$ python3 -q
>>> import numpy as np
>>> np.set_printoptions(suppress=True, linewidth=100)
>>> feats = np.load("x.npy")
>>> print(feats)
[[ 0.2   3.34  3.49 -1.29 -2.6   1.13]
 [-2.87 -1.14 -0.41  1.44 -1.54  0.22]
 [-0.67  2.4  -2.1  -2.25 -2.46  0.16]
 [-2.7  -1.41 -0.47  0.96  0.52  0.25]
 [-2.35  1.59 -0.56 -0.56 -2.1   1.5 ]
 [-3.05  0.44 -0.55  0.85 -0.88  2.06]
 [-0.67  1.2  -1.13 -1.46 -4.56  1.14]
 [-2.14 -0.43  1.1   0.91  1.    0.42]
 [-0.22  3.59  2.01 -0.31 -3.23  1.78]
 [-2.4  -1.61  0.96  1.03  0.56  0.88]
 [-0.99  2.05 -2.94 -0.92 -2.57  1.62]
 [ 1.18  6.48  3.08 -0.94 -2.23  0.61]
 [-0.14  4.64  3.27 -1.48 -2.76  3.01]
 [-1.52  5.02  3.05 -1.3  -3.82  4.02]
 [-2.22  0.02 -0.56  2.36  1.02  1.74]
 [ 0.88  2.19 -0.78 -1.49 -2.1   0.93]
 [ 1.12  5.13  2.06 -2.98 -2.    2.89]
 [ 0.09  0.83 -2.46 -2.97 -2.74  0.98]]
>>> gram = np.cov(feats, rowvar=False)
>>> print(gram.shape)
(6, 6)
>>> print(np.round(np.median(feats, axis=0), 2))
[-0.83  1.82 -0.44 -0.93 -2.16  1.13]
>>> print(np.argsort(-feats.std(axis=0).round(6), kind="stable"))
[1 2 4 3 0 5]
>>> print(np.round(np.polyfit(feats[:, 3], feats[:, 0], 1), 2))
[-0.72 -1.44]
>>> cent = feats[[6, 0]].astype(float)
>>> for _ in range(5):
...     z = np.linalg.norm(feats[:, None] - cent, axis=-1).argmin(axis=1)
...     cent = np.array([feats[z == j].mean(axis=0) for j in range(2)])
... 
>>> print(z)
[1 0 0 0 0 0 0 0 1 0 0 1 1 1 0 0 1 0]
>>> print(cent.round(2))
[[-1.59  0.51 -0.83 -0.18 -1.32  0.99]
 [ 0.1   4.7   2.83 -1.38 -2.77  2.24]]
>>> print(np.bincount(z))
[12  6]
>>> print(np.abs(cent[1] - cent[0]).argmax())
1
>>> print(np.round(cent[1] - cent[0], 2))
[ 1.69  4.19  3.65 -1.21 -1.45  1.25]
>>> P = feats @ np.linalg.solve(feats.T @ feats, feats.T)
>>> print(np.linalg.matrix_rank(np.eye(18) - P))
12
>>> print(np.trace(P))
6.0
>>> print(np.allclose(P @ P, P))
True
>>> print(np.round(P @ feats[:, 3], 2))
[-1.29  1.44 -2.25  0.96 -0.56  0.85 -1.46  0.91 -0.31  1.03 -0.92 -0.94 -1.48 -1.3   2.36 -1.49
 -2.98 -2.97]
>>> E = -1 * np.eye(4) + np.ones((4, 4))
>>> print(E)
[[0. 1. 1. 1.]
 [1. 0. 1. 1.]
 [1. 1. 0. 1.]
 [1. 1. 1. 0.]]
>>> print(np.argwhere(np.triu(E)))
[[0 1]
 [0 2]
 [0 3]
 [1 2]
 [1 3]
 [2 3]]
>>> L = np.diag(E.sum(axis=1)) - E
>>> print(L)
[[ 3. -1. -1. -1.]
 [-1.  3. -1. -1.]
 [-1. -1.  3. -1.]
 [-1. -1. -1.  3.]]
>>> print(round(np.linalg.det(L[1:, 1:])))
16
>>> Y = E / np.linalg.norm(E, axis=1, keepdims=True)
>>> gram = Y @ Y.T
>>> print((gram - 2 * np.eye(4)).round(6).argmax(axis=1))
[1 0 0 0]
>>> print(np.round(np.linalg.norm(Y, axis=1), 2))
[1. 1. 1. 1.]
>>> print(round(float(np.degrees(np.arccos(np.clip(gram[3, 1], -1, 1)))), 2))
48.19
>>> print(np.argwhere(np.triu(np.abs(gram) > 0.95, 1)))
[]
>>> Xs = (feats - feats.mean(axis=0)) / feats.std(axis=0)
>>> print(np.round(Xs.std(axis=0), 2))
[1. 1. 1. 1. 1. 1.]
>>> coef = np.linalg.lstsq(np.delete(Xs, 1, axis=1), Xs[:, 1])[0]
>>> print(np.abs(coef).argmax())
0
>>> print(coef.round(2))
[ 0.52  0.28  0.01 -0.23  0.27]
>>> print(round(np.linalg.det(E), 2))
-3.0
>>> print(np.allclose(E, E.T))
True
>>> assert E == E.T
Traceback (most recent call last):
  File "<python-input-40>", line 1, in <module>
    assert E == E.T
           ^^^^^^^^
ValueError: The truth value of an array with more than one element is ambiguous. Use a.any() or a.all()
>>> print((E + E.T) / 2)
[[0. 1. 1. 1.]
 [1. 0. 1. 1.]
 [1. 1. 0. 1.]
 [1. 1. 1. 0.]]
>>> print(round(float(np.abs(np.linalg.eigvals(E)).max()), 2))
3.0
>>> print(E @ E)
[[3. 2. 2. 2.]
 [2. 3. 2. 2.]
 [2. 2. 3. 2.]
 [2. 2. 2. 3.]]
>>> print((E - E.T) / 2)
[[0. 0. 0. 0.]
 [0. 0. 0. 0.]
 [0. 0. 0. 0.]
 [0. 0. 0. 0.]]
>>> m1 = np.array([[0, 2, 3, 3, 1],
...     [3, 1, 3, 0, 2],
...     [0, 3, 2, 1, 1],
...     [1, 3, 0, 1, 0],
...     [3, 3, 0, 1, 2],
...     [1, 1, 2, 2, 2],
...     [1, 0, 0, 3, 3],
...     [3, 0, 1, 0, 3]])
>>> m1[-1] = m1[0] + -3 * m1[1]
>>> print(m1)
[[ 0  2  3  3  1]
 [ 3  1  3  0  2]
 [ 0  3  2  1  1]
 [ 1  3  0  1  0]
 [ 3  3  0  1  2]
 [ 1  1  2  2  2]
 [ 1  0  0  3  3]
 [-9 -1 -6  3 -5]]
>>> print(round(float(np.linalg.norm(m1[2] - m1[7])), 2))
14.18
>>> print(round(float(np.linalg.norm(m1, 1)), 2), round(np.linalg.norm(m1, np.inf), 2))
18.0 24.0
>>> print(np.round(np.linalg.norm(m1, axis=0), 2))
[10.1   5.83  7.87  5.83  6.93]
>>> print(np.round(np.linalg.norm(m1[2], 1), 2), round(float(np.linalg.norm(m1[2], np.inf)), 2))
7.0 3.0
>>> print(np.round(np.linalg.norm(m1, axis=1), 2))
[ 4.8   4.8   3.87  3.32  4.8   3.74  4.36 12.33]
>>> print(round(float(np.linalg.norm(m1, 2)), 2))
14.17
>>> def softmax(z):
...     e = np.exp(z - z.max(axis=-1, keepdims=True))
...     return e / e.sum(axis=-1, keepdims=True)
... 
>>> print(np.round(softmax(m1[3]), 2))
[0.1  0.73 0.04 0.1  0.04]
>>> print(np.round(softmax(m1).sum(axis=1), 2))
[1. 1. 1. 1. 1. 1. 1. 1.]
>>> scores = m1 @ m1.T / np.sqrt(5)
>>> print(softmax(scores).round(6).argmax(axis=1))
[0 1 0 4 4 0 6 7]
>>> print(np.round(softmax(scores)[3] @ m1, 2))
[1.85 2.8  0.64 1.19 1.37]
>>> print(np.round(softmax(scores + np.triu(np.full(scores.shape, -np.inf), 1)), 2) + 0)
[[1.   0.   0.   0.   0.   0.   0.   0.  ]
 [0.01 0.99 0.   0.   0.   0.   0.   0.  ]
 [0.57 0.06 0.37 0.   0.   0.   0.   0.  ]
 [0.19 0.05 0.3  0.46 0.   0.   0.   0.  ]
 [0.   0.04 0.01 0.01 0.94 0.   0.   0.  ]
 [0.48 0.19 0.05 0.01 0.08 0.19 0.   0.  ]
 [0.04 0.01 0.   0.   0.04 0.06 0.85 0.  ]
 [0.   0.   0.   0.   0.   0.   0.   1.  ]]
>>> blk = np.stack([m1, 5 * m1, m1[::-1]])
>>> print((blk @ m1.T).shape)
(3, 8, 8)
>>> print(np.einsum("bij,cij->bc", blk, blk))
[[ 280 1400   34]
 [1400 7000  170]
 [  34  170  280]]
>>> print(np.round(np.linalg.norm(blk, axis=(1, 2)), 2))
[16.73 83.67 16.73]
>>> print(blk.shape)
(3, 8, 5)
>>> P = m1 @ np.linalg.solve(m1.T @ m1, m1.T)
>>> print(P.round(2))
[[ 0.76  0.23 -0.02  0.18 -0.14  0.26 -0.02  0.08]
 [ 0.23  0.17 -0.01  0.04 -0.02  0.1  -0.02 -0.27]
 [-0.02 -0.01  0.97 -0.05  0.06  0.12 -0.07  0.01]
 [ 0.18  0.04 -0.05  0.55  0.41 -0.06 -0.18  0.07]
 [-0.14 -0.02  0.06  0.41  0.62 -0.02  0.2  -0.07]
 [ 0.26  0.1   0.12 -0.06 -0.02  0.23  0.27 -0.04]
 [-0.02 -0.02 -0.07 -0.18  0.2   0.27  0.81  0.05]
 [ 0.08 -0.27  0.01  0.07 -0.07 -0.04  0.05  0.89]]
>>> print(np.round(np.diag(P), 2))
[0.76 0.17 0.97 0.55 0.62 0.23 0.81 0.89]
>>> O, _ = np.linalg.qr(np.array([[-0.4, 1.2, -0.1, -0.3, 1.3, -1.3, 0.1, -0.5],
...     [-1.1, 0.0, 1.1, 0.7, 0.5, 0.5, 0.5, 0.6],
...     [-0.2, 0.4, 2.8, -0.6, -1.1, 0.0, 0.3, 0.7],
...     [-0.2, 1.6, -0.9, 0.0, 1.4, 0.6, -0.7, 1.6],
...     [1.0, -2.2, 0.5, 1.7, 1.7, 1.1, 1.0, 1.2],
...     [-1.0, 1.2, 0.6, 1.1, -1.6, -0.2, 0.1, -0.5],
...     [2.5, 0.4, 0.4, -1.0, 0.8, 0.6, -0.9, -0.8],
...     [1.6, 0.6, 0.1, 0.8, 0.5, 1.1, 3.0, 0.3]]))
>>> mat = 4 * O
>>> print(mat.round(2) + 0)
[[-0.46  1.39  0.05  0.   -2.19 -2.98  0.43  0.08]
 [-1.26 -0.26 -1.28 -0.89 -1.62  1.35  0.26  2.72]
 [-0.23  0.45 -3.46  0.89 -0.13  0.29  0.36 -1.66]
 [-0.23  1.93  0.99 -0.77 -1.71  2.03 -0.94 -1.65]
 [ 1.14 -2.48 -0.5  -2.   -1.36 -0.51 -1.03 -1.05]
 [-1.14  1.25 -0.77 -2.2   1.85 -0.88 -1.85  0.22]
 [ 2.86  1.08 -0.69  0.85 -0.26  0.01 -1.86  1.4 ]
 [ 1.83  1.11 -0.27 -2.06  0.52  0.23  2.6   0.09]]
>>> print(np.round(np.linalg.svd(mat, compute_uv=False), 2))
[4. 4. 4. 4. 4. 4. 4. 4.]
>>> print(np.round(np.linalg.pinv(mat), 2) + 0)
[[-0.03 -0.08 -0.01 -0.01  0.07 -0.07  0.18  0.11]
 [ 0.09 -0.02  0.03  0.12 -0.15  0.08  0.07  0.07]
 [ 0.   -0.08 -0.22  0.06 -0.03 -0.05 -0.04 -0.02]
 [ 0.   -0.06  0.06 -0.05 -0.13 -0.14  0.05 -0.13]
 [-0.14 -0.1  -0.01 -0.11 -0.09  0.12 -0.02  0.03]
 [-0.19  0.08  0.02  0.13 -0.03 -0.06  0.    0.01]
 [ 0.03  0.02  0.02 -0.06 -0.06 -0.12 -0.12  0.16]
 [ 0.01  0.17 -0.1  -0.1  -0.07  0.01  0.09  0.01]]
>>> print(np.round(mat @ mat.T, 2) + 0)
[[16.  0.  0.  0.  0.  0.  0.  0.]
 [ 0. 16.  0.  0.  0.  0.  0.  0.]
 [ 0.  0. 16.  0.  0.  0.  0.  0.]
 [ 0.  0.  0. 16.  0.  0.  0.  0.]
 [ 0.  0.  0.  0. 16.  0.  0.  0.]
 [ 0.  0.  0.  0.  0. 16.  0.  0.]
 [ 0.  0.  0.  0.  0.  0. 16.  0.]
 [ 0.  0.  0.  0.  0.  0.  0. 16.]]
>>> print(np.round(mat[:, 6] @ mat[:, 5], 2))
0.0
>>> print(np.round(np.linalg.norm(mat, axis=0), 2))
[4. 4. 4. 4. 4. 4. 4. 4.]
>>> Y = mat / np.linalg.norm(mat, axis=1, keepdims=True)
>>> gram = Y @ Y.T
>>> print(np.argwhere(np.triu(np.abs(gram) > 0.95, 1)))
[]
>>> print(np.degrees(np.arccos(np.clip(gram[7, 2], -1, 1))))
90.0
>>> r0 = np.array([0, 2, 0, 0, 0, 2, 0, 3])
>>> Y = mat + np.outer(r0, np.eye(8)[5])
>>> print(round(np.linalg.det(Y) / np.linalg.det(mat), 2), round(1 + np.linalg.solve(mat, r0)[5], 2))
1.1 1.1
>>> print(np.linalg.matrix_rank(Y - mat))
1
>>> print(np.linalg.matrix_rank(np.linalg.inv(Y) - np.linalg.inv(mat), tol=1e-8))
1
>>> print(Y.round(2) + 0)
[[-0.46  1.39  0.05  0.   -2.19 -2.98  0.43  0.08]
 [-1.26 -0.26 -1.28 -0.89 -1.62  3.35  0.26  2.72]
 [-0.23  0.45 -3.46  0.89 -0.13  0.29  0.36 -1.66]
 [-0.23  1.93  0.99 -0.77 -1.71  2.03 -0.94 -1.65]
 [ 1.14 -2.48 -0.5  -2.   -1.36 -0.51 -1.03 -1.05]
 [-1.14  1.25 -0.77 -2.2   1.85  1.12 -1.85  0.22]
 [ 2.86  1.08 -0.69  0.85 -0.26  0.01 -1.86  1.4 ]
 [ 1.83  1.11 -0.27 -2.06  0.52  3.23  2.6   0.09]]
>>> x0 = np.array([1, 2, 1, 1, 1, 1, 3, 1])
>>> target = Y @ x0
>>> print(target.round(2))
[ -1.44   1.3   -2.33  -0.31 -12.33  -3.99   0.75  13.37]
>>> print(np.round(np.linalg.solve(Y, target), 2))
[1. 2. 1. 1. 1. 1. 3. 1.]
>>> print(np.round(np.linalg.solve(Y.T, Y[7]), 2) + 0)
[0. 0. 0. 0. 0. 0. 0. 1.]
>>> O, vecs = np.linalg.qr(m1[:, :4])[0], np.linalg.qr(m1[:, 4:])[0]
>>> sigma = np.linalg.svd(O.T @ vecs, compute_uv=False)
>>> print((sigma > 0.9).sum())
1
>>> print(np.round(np.linalg.norm(O @ O.T - vecs @ vecs.T, 2), 2))
1.0
>>> O, _ = np.linalg.qr(np.array([[1.7], [-0.2], [-0.4], [-1.6]]))
>>> arr = O @ O.T
>>> print(arr.round(2))
[[ 0.51 -0.06 -0.12 -0.48]
 [-0.06  0.01  0.01  0.06]
 [-0.12  0.01  0.03  0.11]
 [-0.48  0.06  0.11  0.45]]
>>> print([round(float(x), 2) for x in np.linalg.svd(arr, compute_uv=False)[:3]])
[1.0, 0.0, 0.0]
>>> print(np.argsort(-np.linalg.norm(arr, axis=0).round(6), kind="stable")[:3])
[0 3 2]
>>> print(np.allclose(arr[:-1].T @ np.linalg.lstsq(arr[:-1].T, arr[-1])[0], arr[-1]))
True
>>> print(round(np.trace(np.linalg.pinv(arr) @ arr), 2))
1.0
>>> print(np.round(arr @ np.linalg.pinv(arr) @ arr, 2))
[[ 0.51 -0.06 -0.12 -0.48]
 [-0.06  0.01  0.01  0.06]
 [-0.12  0.01  0.03  0.11]
 [-0.48  0.06  0.11  0.45]]
>>> print(np.linalg.lstsq(arr[:-1].T, arr[-1])[2])
1
>>> z = feats[:, 5] > np.median(feats[:, 5])
>>> r0 = feats[z].mean(axis=0) - feats[~z].mean(axis=0)
>>> print(np.round((((feats - feats.mean(axis=0)) @ r0 > 0) == z).mean(), 2))
0.72
>>> print(z.astype(int))
[0 0 0 0 1 1 1 0 1 0 1 0 1 1 1 0 1 0]
>>> print(np.round(np.linalg.eigvals(arr), 2) + 0)
[1. 0. 0. 0.]
>>> print(np.round(np.einsum("ij,ji->", arr, arr), 2))
1.0
>>> print(round(float(np.linalg.eigvals(arr).sum().real), 2))
1.0
>>> print(round(float(np.linalg.det(arr[::-1])), 2))
-0.0
>>> print(round(float(np.linalg.det(arr.T)), 2))
-0.0
>>> print(np.round(np.kron(np.eye(2, dtype=int), arr), 2))
[[ 0.51 -0.06 -0.12 -0.48  0.   -0.   -0.   -0.  ]
 [-0.06  0.01  0.01  0.06 -0.    0.    0.    0.  ]
 [-0.12  0.01  0.03  0.11 -0.    0.    0.    0.  ]
 [-0.48  0.06  0.11  0.45 -0.    0.    0.    0.  ]
 [ 0.   -0.   -0.   -0.    0.51 -0.06 -0.12 -0.48]
 [-0.    0.    0.    0.   -0.06  0.01  0.01  0.06]
 [-0.    0.    0.    0.   -0.12  0.01  0.03  0.11]
 [-0.    0.    0.    0.   -0.48  0.06  0.11  0.45]]
